$ python3 -q
>>> import numpy as np
>>> import numpy.linalg as la
>>> np.set_printoptions(suppress=True, linewidth=160)
>>> f = np.array([6, 8, -6, 1, -9, -3, -6, -9, -7, 4])
>>> K = 4 * np.eye(10) + np.outer(f, f)
>>> K
array([[ 40.,  48., -36.,   6., -54., -18., -36., -54., -42.,  24.],
       [ 48.,  68., -48.,   8., -72., -24., -48., -72., -56.,  32.],
       [-36., -48.,  40.,  -6.,  54.,  18.,  36.,  54.,  42., -24.],
       [  6.,   8.,  -6.,   5.,  -9.,  -3.,  -6.,  -9.,  -7.,   4.],
       [-54., -72.,  54.,  -9.,  85.,  27.,  54.,  81.,  63., -36.],
       [-18., -24.,  18.,  -3.,  27.,  13.,  18.,  27.,  21., -12.],
       [-36., -48.,  36.,  -6.,  54.,  18.,  40.,  54.,  42., -24.],
       [-54., -72.,  54.,  -9.,  81.,  27.,  54.,  85.,  63., -36.],
       [-42., -56.,  42.,  -7.,  63.,  21.,  42.,  63.,  53., -28.],
       [ 24.,  32., -24.,   4., -36., -12., -24., -36., -28.,  20.]])
>>> left, sigma, Vt = la.svd(K)
>>> np.argmax(sigma[:-1] / (sigma[1:] + 1e-6)) + 1
np.int64(1)
>>> out = left[:, :1] @ np.diag(sigma[:1]) @ Vt[:1]
>>> la.matrix_rank(K, rtol=0.05)
np.int64(1)
>>> round(la.norm(K - out, 2), 2), np.round(sigma[1], 2)
(np.float64(4.0), np.float64(4.0))
>>> rng = np.random.default_rng(800578)
>>> lab = rng.permutation(10)
>>> lab
array([7, 2, 1, 6, 0, 5, 9, 3, 4, 8])
>>> out = K[lab][:, lab]
>>> np.round(np.sort(np.abs(la.eigvals(out))), 2)
array([  4.,   4.,   4.,   4.,   4.,   4.,   4.,   4.,   4., 413.])
>>> np.allclose(out, K)
False
>>> out
array([[ 85.,  54., -72.,  54., -54.,  27., -36.,  -9.,  81.,  63.],
       [ 54.,  40., -48.,  36., -36.,  18., -24.,  -6.,  54.,  42.],
       [-72., -48.,  68., -48.,  48., -24.,  32.,   8., -72., -56.],
       [ 54.,  36., -48.,  40., -36.,  18., -24.,  -6.,  54.,  42.],
       [-54., -36.,  48., -36.,  40., -18.,  24.,   6., -54., -42.],
       [ 27.,  18., -24.,  18., -18.,  13., -12.,  -3.,  27.,  21.],
       [-36., -24.,  32., -24.,  24., -12.,  20.,   4., -36., -28.],
       [ -9.,  -6.,   8.,  -6.,   6.,  -3.,   4.,   5.,  -9.,  -7.],
       [ 81.,  54., -72.,  54., -54.,  27., -36.,  -9.,  85.,  63.],
       [ 63.,  42., -56.,  42., -42.,  21., -28.,  -7.,  63.,  53.]])
>>> x0 = np.ones(10)
>>> for _ in range(5):
...     x0 = K @ x0
...     x0 /= la.norm(x0)
...     print(round(x0 @ K @ x0, 2))
... 
412.68
413.0
413.0
413.0
413.0
>>> np.round(la.eigvalsh(K)[-1], 2)
np.float64(413.0)
>>> x0 = np.array([2, 2, 0, 2, 0, 2, 2, 0, 2, 0])
>>> target = K @ x0
>>> b, lr = np.zeros(10), 1 / la.norm(K, 2) ** 2
>>> for i in range(12):
...     b -= lr * K.T @ (K @ b - target)
...     if i % 2 == 0: print(i, round(la.norm(K @ b - target), 2))
... 
0 19.59
2 19.59
4 19.58
6 19.58
8 19.58
10 19.57
>>> round(float(la.cond(K)), 2)
103.25
>>> b.round(2) + 0
array([-0.03, -0.04,  0.03,  0.  ,  0.04,  0.02,  0.03,  0.04,  0.04, -0.02])
>>> x0 = np.array([9, 8, 1, 4, 5, 7, 5, 2, 8, 9])
>>> np.einsum("ij,j->i", K, x0)
array([ -72., -112.,  112.,   -2.,  182.,   82.,  128.,  170.,  158.,  -36.])
>>> K * x0
array([[ 360.,  384.,  -36.,   24., -270., -126., -180., -108., -336.,  216.],
       [ 432.,  544.,  -48.,   32., -360., -168., -240., -144., -448.,  288.],
       [-324., -384.,   40.,  -24.,  270.,  126.,  180.,  108.,  336., -216.],
       [  54.,   64.,   -6.,   20.,  -45.,  -21.,  -30.,  -18.,  -56.,   36.],
       [-486., -576.,   54.,  -36.,  425.,  189.,  270.,  162.,  504., -324.],
       [-162., -192.,   18.,  -12.,  135.,   91.,   90.,   54.,  168., -108.],
       [-324., -384.,   36.,  -24.,  270.,  126.,  200.,  108.,  336., -216.],
       [-486., -576.,   54.,  -36.,  405.,  189.,  270.,  170.,  504., -324.],
       [-378., -448.,   42.,  -28.,  315.,  147.,  210.,  126.,  424., -252.],
       [ 216.,  256.,  -24.,   16., -180.,  -84., -120.,  -72., -224.,  180.]])
>>> K @ np.ones(10)
array([-122., -164.,  130.,  -17.,  193.,   67.,  130.,  193.,  151.,  -80.])
>>> K @ np.eye(10)[1]
array([ 48.,  68., -48.,   8., -72., -24., -48., -72., -56.,  32.])
>>> arr = np.loadtxt("dump.csv", delimiter=",")
>>> arr
array([[ 9.,  4.,  7.,  2.,  0.,  7.],
       [ 0.,  0.,  0.,  0.,  0.,  0.],
       [10.,  7.,  4.,  3.,  2.,  1.],
       [ 0.,  0.,  0.,  0.,  0.,  0.],
       [ 0.,  0.,  0.,  0.,  0.,  0.],
       [14.,  7., 13.,  8.,  0., 12.],
       [ 0.,  0.,  0.,  0.,  0.,  0.],
       [ 5.,  3.,  3.,  2.,  0.,  0.],
       [ 4.,  1.,  3.,  1.,  0.,  4.],
       [ 4.,  1.,  3.,  1.,  0.,  4.],
       [12.,  6.,  9.,  8.,  5.,  8.],
       [ 4.,  1.,  6.,  5.,  0.,  9.],
       [19., 11., 11.,  5.,  2.,  8.],
       [ 0.,  0.,  0.,  0.,  0.,  0.],
       [ 0.,  0.,  0.,  0.,  0.,  0.],
       [ 0.,  0.,  0.,  0.,  0.,  0.],
       [ 5.,  3.,  6.,  6.,  0.,  5.],
       [ 5.,  4.,  4.,  5.,  2.,  6.],
       [ 4.,  1.,  3.,  1.,  0.,  4.],
       [ 0.,  0.,  3.,  4.,  0.,  5.],
       [13.,  9.,  8.,  7.,  7.,  8.],
       [13.,  9., 10., 12.,  7., 10.],
       [ 8.,  6.,  4.,  6.,  7.,  5.]])
>>> Ac = arr - arr.mean(axis=0)
>>> left, sigma, Vt = la.svd(Ac, full_matrices=False)
>>> sigma.round(2)
array([41.52, 12.64, 10.94,  4.77,  2.21,  1.05])
>>> np.round((sigma ** 2).sum() ** 2 / (sigma ** 4).sum(), 2)
np.float64(1.37)
>>> np.abs(left[:, 0]).argmax()
np.int64(12)
>>> (np.sign(left[:, 0]) == np.sign(left[0, 0])).astype(int)
array([1, 0, 1, 0, 0, 1, 0, 0, 0, 0, 1, 1, 1, 0, 0, 0, 1, 1, 0, 0, 1, 1, 1])
>>> np.round(Vt[0] * np.sign(Vt[0, np.abs(Vt[0]).argmax()]), 2)
array([0.62, 0.38, 0.43, 0.34, 0.19, 0.38])
>>> np.round(np.abs(Vt[-1]), 2)
array([0.48, 0.34, 0.68, 0.36, 0.24, 0.12])
>>> np.abs(Vt[0]).argmax()
np.int64(0)
>>> Ac = arr - arr.mean(axis=0)
>>> vecs = la.svd(Ac)[2][:1]
>>> out = Ac - Ac @ vecs.T @ vecs
>>> np.round((Ac @ vecs.T).std(axis=0), 2)
array([8.66])
>>> round(la.norm(out) / la.norm(Ac), 2)
np.float64(0.39)
>>> la.norm(out, axis=1).round(6).argmax()
np.int64(12)
>>> np.round(np.cov(Ac @ vecs.T, rowvar=False), 2)
np.float64(78.37)
>>> W0 = np.load("arr.npy")
>>> W0
array([[-2, -1,  2,  2,  2,  2, -1, -1,  8,  1, -1,  1,  0,  0],
       [ 2, -1,  2, -1, -1, -2, -2, -2,  8,  0,  0,  0, -1, -2],
       [ 2, -1,  2,  1, -1,  2, -2,  2,  8,  1, -2, -2,  0, -1],
       [-2,  2, -1, -2,  1, -2,  1, -2, -4,  0, -1, -2, -2,  1],
       [ 1,  0,  1,  2, -2, -1, -2,  2,  4,  0, -1,  1,  0, -1]])
>>> out = W0 / la.norm(W0, axis=1, keepdims=True)
>>> G = out @ out.T
>>> (G - 2 * np.eye(5)).round(6).argmax(axis=1)
array([2, 2, 4, 1, 2])
>>> G[4].round(2)
array([ 0.55,  0.68,  0.77, -0.72,  1.  ])
>>> np.round(la.norm(out, axis=1), 2)
array([1., 1., 1., 1., 1.])
